$ python3 -q
>>> import numpy as np
>>> import numpy.linalg as la
>>> np.set_printoptions(precision=2, suppress=True, linewidth=160)
>>> other = np.array([[3]])
>>> Z = np.array([[5, 4, -1], [5, 3, -2], [-2, -2, -1]])
>>> E = np.block([[other, np.array([[2, 3, 8]])], [np.zeros((3, 1)), Z]])
>>> E
array([[ 3.,  2.,  3.,  8.],
       [ 0.,  5.,  4., -1.],
       [ 0.,  5.,  3., -2.],
       [ 0., -2., -2., -1.]])
>>> hat = np.triu(np.array([[5, 4, 1, 2], [5, 5, 3, 2], [5, 4, 0, 0], [4, 2, 2, 5]]), 1) + np.eye(4)
>>> other = hat @ E @ la.inv(hat)
>>> other
array([[  3.,  11., -18., -28.],
       [  0.,  16., -39., -41.],
       [  0.,   5., -12., -12.],
       [  0.,  -2.,   4.,   3.]])
>>> print(round(la.det(other), 2))
15.0
>>> ev, evecs = la.eig(E)
>>> np.round(np.prod(ev), 2)
np.float64(15.0)
>>> E @ evecs[:, 0] - ev[0] * evecs[:, 0]
array([0., 0., 0., 0.])
>>> np.sort(la.eigvals(la.inv(E)))
array([-3.37, -0.54,  0.11,  0.33])
>>> ev
array([ 3.  ,  9.14, -0.3 , -1.84])
>>> print(round(float(la.norm(E, 2) / la.norm(E)), 2))
0.77
>>> np.argsort(-la.norm(E, axis=0).round(6), kind="stable")[:3]
array([3, 1, 2])
>>> round(np.log10(la.cond(E)))
2
>>> print(la.cond(E) > 100)
False
>>> other = np.array([[-2, -1, 2, 4, -4, 5, -5]])
>>> feats = np.block([[np.zeros((1, 1)), other], [other.T, np.zeros((7, 7))]])
>>> feats
array([[ 0., -2., -1.,  2.,  4., -4.,  5., -5.],
       [-2.,  0.,  0.,  0.,  0.,  0.,  0.,  0.],
       [-1.,  0.,  0.,  0.,  0.,  0.,  0.,  0.],
       [ 2.,  0.,  0.,  0.,  0.,  0.,  0.,  0.],
       [ 4.,  0.,  0.,  0.,  0.,  0.,  0.,  0.],
       [-4.,  0.,  0.,  0.,  0.,  0.,  0.,  0.],
       [ 5.,  0.,  0.,  0.,  0.,  0.,  0.,  0.],
       [-5.,  0.,  0.,  0.,  0.,  0.,  0.,  0.]])
>>> feats.reshape(-1, 2)
array([[ 0., -2.],
       [-1.,  2.],
       [ 4., -4.],
       [ 5., -5.],
       [-2.,  0.],
       [ 0.,  0.],
       [ 0.,  0.],
       [ 0.,  0.],
       [-1.,  0.],
       [ 0.,  0.],
       [ 0.,  0.],
       [ 0.,  0.],
       [ 2.,  0.],
       [ 0.,  0.],
       [ 0.,  0.],
       [ 0.,  0.],
       [ 4.,  0.],
       [ 0.,  0.],
       [ 0.,  0.],
       [ 0.,  0.],
       [-4.,  0.],
       [ 0.,  0.],
       [ 0.,  0.],
       [ 0.,  0.],
       [ 5.,  0.],
       [ 0.,  0.],
       [ 0.,  0.],
       [ 0.,  0.],
       [-5.,  0.],
       [ 0.,  0.],
       [ 0.,  0.],
       [ 0.,  0.]])
>>> T = feats.reshape(8, 2, -1)
>>> print(np.swapaxes(T, 1, 2)[2])
[[-1.  0.]
 [ 0.  0.]
 [ 0.  0.]
 [ 0.  0.]]
>>> T.transpose(1, 0, 2)
array([[[ 0., -2., -1.,  2.],
        [-2.,  0.,  0.,  0.],
        [-1.,  0.,  0.,  0.],
        [ 2.,  0.,  0.,  0.],
        [ 4.,  0.,  0.,  0.],
        [-4.,  0.,  0.,  0.],
        [ 5.,  0.,  0.,  0.],
        [-5.,  0.,  0.,  0.]],

       [[ 4., -4.,  5., -5.],
        [ 0.,  0.,  0.,  0.],
        [ 0.,  0.,  0.,  0.],
        [ 0.,  0.,  0.,  0.],
        [ 0.,  0.,  0.,  0.],
        [ 0.,  0.,  0.,  0.],
        [ 0.,  0.,  0.,  0.],
        [ 0.,  0.,  0.,  0.]]])
>>> T = np.stack([feats, -2 * feats, feats[::-1]])
>>> print((T @ feats.T).shape)
(3, 8, 8)
>>> la.matrix_rank(T.reshape(3, -1))
np.int64(2)
>>> T.sum(axis=0)
array([[-5.,  2.,  1., -2., -4.,  4., -5.,  5.],
       [ 7.,  0.,  0.,  0.,  0.,  0.,  0.,  0.],
       [-3.,  0.,  0.,  0.,  0.,  0.,  0.,  0.],
       [ 2.,  0.,  0.,  0.,  0.,  0.,  0.,  0.],
       [-2.,  0.,  0.,  0.,  0.,  0.,  0.,  0.],
       [ 3.,  0.,  0.,  0.,  0.,  0.,  0.,  0.],
       [-7.,  0.,  0.,  0.,  0.,  0.,  0.,  0.],
       [ 5., -2., -1.,  2.,  4., -4.,  5., -5.]])
>>> la.det(T)
array([0., 0., 0.])
>>> la.norm(T, axis=(1, 2))
array([13.49, 26.98, 13.49])
>>> np.einsum("bij,cij->bc", T, T)
array([[ 182., -364.,    4.],
       [-364.,  728.,   -8.],
       [   4.,   -8.,  182.]])
>>> ev, evecs = la.eigh(feats)
>>> x = np.array([-2, 0, -1, 1, -2, 0, 1, 2])
>>> np.round(evecs * np.abs(ev) @ evecs.T, 2) + 0
array([[ 9.54,  0.  ,  0.  ,  0.  ,  0.  ,  0.  ,  0.  ,  0.  ],
       [ 0.  ,  0.42,  0.21, -0.42, -0.84,  0.84, -1.05,  1.05],
       [ 0.  ,  0.21,  0.1 , -0.21, -0.42,  0.42, -0.52,  0.52],
       [ 0.  , -0.42, -0.21,  0.42,  0.84, -0.84,  1.05, -1.05],
       [ 0.  , -0.84, -0.42,  0.84,  1.68, -1.68,  2.1 , -2.1 ],
       [ 0.  ,  0.84,  0.42, -0.84, -1.68,  1.68, -2.1 ,  2.1 ],
       [ 0.  , -1.05, -0.52,  1.05,  2.1 , -2.1 ,  2.62, -2.62],
       [ 0.  ,  1.05,  0.52, -1.05, -2.1 ,  2.1 , -2.62,  2.62]])
>>> round(float(x @ feats @ x / (x @ x)), 2), round(ev[0], 2), np.round(ev[-1], 2)
(2.67, np.float64(-9.54), np.float64(9.54))
>>> other = np.array([[3, -7, -8],
...     [9, 3, 1],
...     [9, -4, -1],
...     [9, -1, 5],
...     [-6, 7, -3],
...     [3, -2, 6],
...     [1, -2, -6],
...     [8, 4, 9]])
>>> feats @ other
array([[ -80.,    2., -102.],
       [  -6.,   14.,   16.],
       [  -3.,    7.,    8.],
       [   6.,  -14.,  -16.],
       [  12.,  -28.,  -32.],
       [ -12.,   28.,   32.],
       [  15.,  -35.,  -40.],
       [ -15.,   35.,   40.]])
>>> print(other.T @ feats.T)
[[ -80.   -6.   -3.    6.   12.  -12.   15.  -15.]
 [   2.   14.    7.  -14.  -28.   28.  -35.   35.]
 [-102.   16.    8.  -16.  -32.   32.  -40.   40.]]
>>> np.einsum("ik,kj->ji", feats, other)
array([[ -80.,   -6.,   -3.,    6.,   12.,  -12.,   15.,  -15.],
       [   2.,   14.,    7.,  -14.,  -28.,   28.,  -35.,   35.],
       [-102.,   16.,    8.,  -16.,  -32.,   32.,  -40.,   40.]])
>>> la.matrix_rank(feats @ other)
np.int64(2)
>>> other @ feats
Traceback (most recent call last):
  File "<python-input-43>", line 1, in <module>
    other @ feats
    ~~~~~~^~~~~~~
ValueError: matmul: Input operand 1 has a mismatch in its core dimension 0, with gufunc signature (n?,k),(k,m?)->(n?,m?) (size 8 is different from 3)
>>> np.vstack([feats, other.T]).shape
(11, 8)
>>> la.matrix_rank(np.vstack([feats, other.T]))
np.int64(5)
>>> print(np.einsum("ij,ij->i", feats, feats))
[91.  4.  1.  4. 16. 16. 25. 25.]
>>> la.matrix_rank(feats, rtol=0.1)
np.int64(2)
>>> X = np.loadtxt("x.csv", delimiter=",")
>>> X
array([[-0.04, -0.46, -0.61,  0.43,  0.4 ,  0.26],
       [ 0.62, -0.57,  0.5 ,  0.17, -0.06,  0.08],
       [ 0.37,  0.26, -0.08,  0.22,  0.46, -0.73],
       [ 0.54,  0.12, -0.58, -0.08, -0.6 , -0.02],
       [-0.08,  0.38,  0.18,  0.84, -0.29,  0.14],
       [ 0.42,  0.49,  0.04, -0.14,  0.44,  0.61]])
>>> other = la.inv(X)
>>> la.inv(other)
array([[-0.04, -0.46, -0.61,  0.43,  0.4 ,  0.26],
       [ 0.62, -0.57,  0.5 ,  0.17, -0.06,  0.08],
       [ 0.37,  0.26, -0.08,  0.22,  0.46, -0.73],
       [ 0.54,  0.12, -0.58, -0.08, -0.6 , -0.02],
       [-0.08,  0.38,  0.18,  0.84, -0.29,  0.14],
       [ 0.42,  0.49,  0.04, -0.14,  0.44,  0.61]])
>>> np.allclose(other, X.T)
True
>>> np.round(X @ other, 2) + 0
array([[1., 0., 0., 0., 0., 0.],
       [0., 1., 0., 0., 0., 0.],
       [0., 0., 1., 0., 0., 0.],
       [0., 0., 0., 1., 0., 0.],
       [0., 0., 0., 0., 1., 0.],
       [0., 0., 0., 0., 0., 1.]])
>>> print((np.abs(other) > 1e-9).astype(int))
[[1 1 1 1 1 1]
 [1 1 1 1 1 1]
 [1 1 1 1 1 1]
 [1 1 1 1 1 1]
 [1 1 1 1 1 1]
 [1 1 1 1 1 1]]
>>> la.det(X) * other
array([[ 0.04, -0.62, -0.37, -0.54,  0.08, -0.42],
       [ 0.46,  0.57, -0.26, -0.12, -0.38, -0.49],
       [ 0.61, -0.5 ,  0.08,  0.58, -0.18, -0.04],
       [-0.43, -0.17, -0.22,  0.08, -0.84,  0.14],
       [-0.4 ,  0.06, -0.46,  0.6 ,  0.29, -0.44],
       [-0.26, -0.08,  0.73,  0.02, -0.14, -0.61]])
>>> q, evecs = la.qr(X[:, :2])[0], la.qr(X[:, 2:])[0]
>>> sig = la.svd(q.T @ evecs, compute_uv=False)
>>> sig.round(2) + 0
array([0., 0.])
>>> np.degrees(np.arccos(sig.clip(0, 1)))
array([90., 90.])
>>> T = np.stack([X, 3 * X, X[::-1]])
>>> np.round(np.einsum("bij,cij->bc", T, T), 2) + 0
array([[ 6., 18.,  0.],
       [18., 54.,  0.],
       [ 0.,  0.,  6.]])
>>> la.norm(T, axis=(1, 2))
array([2.45, 7.35, 2.45])
>>> print(la.det(T))
[  -1. -729.    1.]
>>> other = np.array([[2, -2], [-1, 1], [1, 0]])
>>> F = np.kron(np.eye(3, dtype=int), other)
>>> F
array([[ 2, -2,  0,  0,  0,  0],
       [-1,  1,  0,  0,  0,  0],
       [ 1,  0,  0,  0,  0,  0],
       [ 0,  0,  2, -2,  0,  0],
       [ 0,  0, -1,  1,  0,  0],
       [ 0,  0,  1,  0,  0,  0],
       [ 0,  0,  0,  0,  2, -2],
       [ 0,  0,  0,  0, -1,  1],
       [ 0,  0,  0,  0,  1,  0]])
>>> hat = F @ la.solve(F.T @ F, F.T)
>>> la.matrix_rank(np.eye(9) - hat)
np.int64(3)
>>> np.round(la.eigvalsh(hat), 2) + 0
array([0., 0., 0., 1., 1., 1., 1., 1., 1.])
>>> other = F / np.sqrt((F ** 2).mean(axis=1, keepdims=True))
>>> print(la.matrix_rank(other) == la.matrix_rank(F))
True
>>> la.norm(other, axis=1)
array([2.45, 2.45, 2.45, 2.45, 2.45, 2.45, 2.45, 2.45, 2.45])
>>> print(la.matrix_rank(F - F.mean(axis=1, keepdims=True)))
5
>>> F - F.mean(axis=1, keepdims=True)
array([[ 2.  , -2.  ,  0.  ,  0.  ,  0.  ,  0.  ],
       [-1.  ,  1.  ,  0.  ,  0.  ,  0.  ,  0.  ],
       [ 0.83, -0.17, -0.17, -0.17, -0.17, -0.17],
       [ 0.  ,  0.  ,  2.  , -2.  ,  0.  ,  0.  ],
       [ 0.  ,  0.  , -1.  ,  1.  ,  0.  ,  0.  ],
       [-0.17, -0.17,  0.83, -0.17, -0.17, -0.17],
       [ 0.  ,  0.  ,  0.  ,  0.  ,  2.  , -2.  ],
       [ 0.  ,  0.  ,  0.  ,  0.  , -1.  ,  1.  ],
       [-0.17, -0.17, -0.17, -0.17,  0.83, -0.17]])
>>> Z = np.array([[-3, -4, 4, -2, 4, 4, -3],
...     [-1, 4, 1, -1, 2, -5, 1],
...     [4, -5, 1, 1, 3, 1, -2],
...     [1, 5, 2, -1, 3, -1, -5],
...     [4, -5, 0, -5, -2, 2, 3],
...     [1, -3, -5, -2, 1, 0, 3],
...     [-5, -3, 3, 5, -1, 0, -2]])
>>> rng = np.random.default_rng(65)
>>> W0 = (rng.random((10, 7)) < 0.25) @ Z
>>> W0
array([[ -2,   1,   6,  -3,   7,   3,  -8],
       [  4, -10,   6,  -7,   7,   2,  -1],
       [  0,   0,   0,   0,   0,   0,   0],
       [ -6,   1,   4,   4,   1,  -5,  -1],
       [  5, -14,   5,  -6,   5,   7,  -2],
       [  3,  -1,   2,   0,   5,  -4,  -1],
       [  8, -10,   1,  -4,   1,   3,   1],
       [ -7,  -1,   5,  -1,   9,  -2,  -6],
       [ -1,   4,   1,  -1,   2,  -5,   1],
       [  0,   9,   3,  -2,   5,  -6,  -4]])
>>> q, Rm = la.qr(W0)
>>> np.round(abs(Rm[0, 0]), 2), np.round(la.norm(W0[:, 0]), 2)
(np.float64(14.28), np.float64(14.28))
>>> q.shape, Rm.shape
((10, 7), (7, 7))
>>> np.round(q.T @ q, 2) + 0
array([[1., 0., 0., 0., 0., 0., 0.],
       [0., 1., 0., 0., 0., 0., 0.],
       [0., 0., 1., 0., 0., 0., 0.],
       [0., 0., 0., 1., 0., 0., 0.],
       [0., 0., 0., 0., 1., 0., 0.],
       [0., 0., 0., 0., 0., 1., 0.],
       [0., 0., 0., 0., 0., 0., 1.]])
